% python3 -q
>>> import numpy as np
>>> import numpy.linalg as la
>>> np.set_printoptions(precision=1, suppress=True, linewidth=120)
>>> arr = np.loadtxt("dump.csv", delimiter=",")
>>> arr
array([[ 3.,  0.,  0.],
       [ 3.,  0.,  0.],
       [ 6.,  2.,  0.],
       [12.,  0.,  4.],
       [ 9.,  4.,  1.],
       [12.,  0.,  4.],
       [ 9.,  0.,  2.],
       [ 9.,  0.,  2.],
       [ 9.,  0.,  3.],
       [12.,  1.,  3.],
       [ 9.,  0.,  3.],
       [ 9.,  0.,  3.],
       [12.,  1.,  3.],
       [ 6.,  0.,  1.],
       [12.,  0.,  4.],
       [12.,  1.,  3.],
       [12.,  0.,  4.],
       [15.,  0.,  5.],
       [12.,  0.,  4.],
       [ 9.,  0.,  3.],
       [ 6.,  2.,  0.],
       [15.,  0.,  5.],
       [ 9.,  0.,  2.],
       [ 6.,  0.,  1.],
       [ 6.,  0.,  1.],
       [12.,  0.,  4.],
       [ 9.,  0.,  2.],
       [12.,  1.,  3.]])
>>> t = np.radians(15)
>>> Rm = np.eye(3)
>>> Rm[2, 2] = Rm[1, 1] = np.cos(t)
>>> Rm[2, 1], Rm[1, 2] = -np.sin(t), np.sin(t)
>>> Rm
array([[ 1. ,  0. ,  0. ],
       [ 0. ,  1. ,  0.3],
       [ 0. , -0.3,  1. ]])
>>> out = arr @ Rm.T
>>> np.allclose(la.norm(arr, axis=1), la.norm(out, axis=1))
True
>>> np.abs(out - arr).max(axis=0)
array([0. , 1.3, 1.1])
>>> round(float(la.det(Rm)), 1), round(float(np.trace(Rm)), 1)
(1.0, 2.9)
>>> la.svd(arr, compute_uv=False), la.svd(out, compute_uv=False)
(array([55.2,  5.9,  2.3]), array([55.2,  5.9,  2.3]))
>>> x = np.array([3, 0, 1])
>>> la.inv(Rm)
array([[ 1. ,  0. ,  0. ],
       [ 0. ,  1. , -0.3],
       [ 0. ,  0.3,  1. ]])
>>> round(float(la.det(Rm)), 1)
1.0
>>> [p for p in range(1, 25) if np.allclose(la.matrix_power(Rm, p), np.eye(3))]
[24]
>>> np.abs(la.eigvals(Rm))
array([1., 1., 1.])
>>> np.round(la.norm(x), 1), np.round(la.norm(Rm @ x), 1)
(np.float64(3.2), np.float64(3.2))
>>> 3 - la.matrix_rank(Rm - np.eye(3), tol=1e-8)
np.int64(1)
